% ipython --no-banner

In [1]: import numpy as np

In [2]: from numpy import linalg as LA

In [3]: np.set_printoptions(precision=2, suppress=True, linewidth=160, legacy="1.25")

In [4]: rd = lambda a: np.round(a, 2) + 0

In [5]: W0 = np.load("layer15.npy")

In [6]: print(W0)
[[0. 0. 0. 0. 0. 0. 0. 0. 0. 0. 0. 1. 0.]
 [0. 0. 0. 0. 0. 0. 0. 0. 0. 0. 3. 1. 2.]
 [0. 0. 0. 0. 0. 0. 0. 0. 0. 0. 2. 1. 3.]
 [0. 0. 0. 0. 0. 0. 0. 0. 0. 0. 2. 2. 3.]
 [0. 0. 0. 0. 0. 0. 0. 0. 0. 0. 0. 2. 0.]
 [0. 0. 0. 0. 0. 0. 0. 0. 0. 0. 0. 0. 1.]
 [0. 0. 0. 0. 0. 0. 0. 0. 0. 0. 0. 1. 0.]
 [0. 0. 0. 0. 0. 0. 0. 0. 0. 0. 1. 0. 3.]
 [0. 0. 0. 0. 0. 0. 0. 0. 0. 0. 3. 1. 0.]
 [0. 0. 0. 0. 0. 0. 0. 0. 0. 0. 1. 1. 2.]
 [0. 3. 2. 2. 0. 0. 0. 1. 3. 1. 0. 0. 0.]
 [1. 1. 1. 2. 2. 0. 1. 0. 1. 1. 0. 0. 0.]
 [0. 2. 3. 3. 0. 1. 0. 3. 0. 2. 0. 0. 0.]]

In [7]: Uu, sigma, Vt = LA.svd(W0)

In [8]: V = Vt[:(sigma > 1e-8).sum()]

In [9]: rng = np.random.default_rng(24)

In [10]: x0 = W0[5] + -1 * W0[6] + rng.integers(2) * np.eye(13)[12]

In [11]: print(x0)
[ 0.  0.  0.  0.  0.  0.  0.  0.  0.  0.  0. -1.  1.]

In [12]: print(LA.matrix_rank(np.vstack([W0, x0])))
6

In [13]: print(np.allclose(V.T @ V @ x0, x0))
True

In [14]: X = np.load("w.npy")

In [15]: print(rd(X))
[[ 0.    0.78  0.23  0.13 -0.41  0.07  0.01  0.23  0.1  -0.29]
 [-0.49  0.08 -0.19 -0.11  0.31 -0.24  0.64  0.21  0.07 -0.28]
 [-0.28  0.13 -0.34 -0.27 -0.13  0.04 -0.23  0.48  0.24  0.6 ]
 [-0.18 -0.13  0.52 -0.12 -0.18  0.48  0.46 -0.17  0.23  0.34]
 [-0.18 -0.3   0.43  0.29 -0.34 -0.62  0.01  0.27 -0.14  0.15]
 [-0.25  0.21  0.44  0.24  0.7   0.1  -0.33  0.13 -0.04  0.12]
 [ 0.21 -0.29  0.    0.28  0.07  0.05 -0.06  0.28  0.79 -0.26]
 [-0.71 -0.13 -0.08  0.06 -0.25  0.1  -0.4  -0.38  0.15 -0.29]
 [ 0.   -0.28  0.27 -0.58 -0.04  0.22 -0.19  0.46 -0.22 -0.42]
 [-0.11 -0.19 -0.26  0.58 -0.11  0.5   0.12  0.35 -0.39 -0.03]]

In [16]: print(rd(X.reshape(2, -1)))
[[ 0.    0.78  0.23  0.13 -0.41  0.07  0.01  0.23  0.1  -0.29 -0.49  0.08 -0.19 -0.11  0.31 -0.24  0.64  0.21  0.07 -0.28 -0.28  0.13 -0.34 -0.27 -0.13  0.04
  -0.23  0.48  0.24  0.6  -0.18 -0.13  0.52 -0.12 -0.18  0.48  0.46 -0.17  0.23  0.34 -0.18 -0.3   0.43  0.29 -0.34 -0.62  0.01  0.27 -0.14  0.15]
 [-0.25  0.21  0.44  0.24  0.7   0.1  -0.33  0.13 -0.04  0.12  0.21 -0.29  0.    0.28  0.07  0.05 -0.06  0.28  0.79 -0.26 -0.71 -0.13 -0.08  0.06 -0.25  0.1
  -0.4  -0.38  0.15 -0.29  0.   -0.28  0.27 -0.58 -0.04  0.22 -0.19  0.46 -0.22 -0.42 -0.11 -0.19 -0.26  0.58 -0.11  0.5   0.12  0.35 -0.39 -0.03]]

In [17]: print(rd(X.reshape(-1, 2)))
[[ 0.    0.78]
 [ 0.23  0.13]
 [-0.41  0.07]
 [ 0.01  0.23]
 [ 0.1  -0.29]
 [-0.49  0.08]
 [-0.19 -0.11]
 [ 0.31 -0.24]
 [ 0.64  0.21]
 [ 0.07 -0.28]
 [-0.28  0.13]
 [-0.34 -0.27]
 [-0.13  0.04]
 [-0.23  0.48]
 [ 0.24  0.6 ]
 [-0.18 -0.13]
 [ 0.52 -0.12]
 [-0.18  0.48]
 [ 0.46 -0.17]
 [ 0.23  0.34]
 [-0.18 -0.3 ]
 [ 0.43  0.29]
 [-0.34 -0.62]
 [ 0.01  0.27]
 [-0.14  0.15]
 [-0.25  0.21]
 [ 0.44  0.24]
 [ 0.7   0.1 ]
 [-0.33  0.13]
 [-0.04  0.12]
 [ 0.21 -0.29]
 [ 0.    0.28]
 [ 0.07  0.05]
 [-0.06  0.28]
 [ 0.79 -0.26]
 [-0.71 -0.13]
 [-0.08  0.06]
 [-0.25  0.1 ]
 [-0.4  -0.38]
 [ 0.15 -0.29]
 [ 0.   -0.28]
 [ 0.27 -0.58]
 [-0.04  0.22]
 [-0.19  0.46]
 [-0.22 -0.42]
 [-0.11 -0.19]
 [-0.26  0.58]
 [-0.11  0.5 ]
 [ 0.12  0.35]
 [-0.39 -0.03]]

In [18]: blk = X.reshape(10, 2, -1)

In [19]: print(rd(blk.sum(axis=1)))
[[ 0.07  0.8   0.45  0.22 -0.7 ]
 [-0.74  0.73  0.01 -0.05  0.04]
 [-0.25 -0.1   0.15 -0.03  0.47]
 [ 0.3   0.33  0.35  0.11  0.16]
 [-0.79 -0.29  0.7   0.15 -0.19]
 [-0.15 -0.12  0.58  0.2   0.82]
 [ 0.26 -0.35  0.28  1.08 -0.19]
 [-0.61 -0.53 -0.46  0.2  -0.53]
 [ 0.22 -0.47  0.73 -0.8  -0.45]
 [ 0.4  -0.07  0.08  0.18 -0.14]]

In [20]: print(blk.shape)
(10, 2, 5)

In [21]: print(np.einsum("ihd,jhd->hij", blk, blk).shape)
(2, 10, 10)

In [22]: print(rd(np.einsum("ihd,ihd->ih", blk, blk)))
[[0.85 0.15]
 [0.4  0.6 ]
 [0.3  0.7 ]
 [0.36 0.64]
 [0.5  0.5 ]
 [0.85 0.15]
 [0.21 0.79]
 [0.59 0.41]
 [0.48 0.52]
 [0.46 0.54]]

In [23]: print(rd(blk[:, 0]))
[[ 0.    0.78  0.23  0.13 -0.41]
 [-0.49  0.08 -0.19 -0.11  0.31]
 [-0.28  0.13 -0.34 -0.27 -0.13]
 [-0.18 -0.13  0.52 -0.12 -0.18]
 [-0.18 -0.3   0.43  0.29 -0.34]
 [-0.25  0.21  0.44  0.24  0.7 ]
 [ 0.21 -0.29  0.    0.28  0.07]
 [-0.71 -0.13 -0.08  0.06 -0.25]
 [ 0.   -0.28  0.27 -0.58 -0.04]
 [-0.11 -0.19 -0.26  0.58 -0.11]]
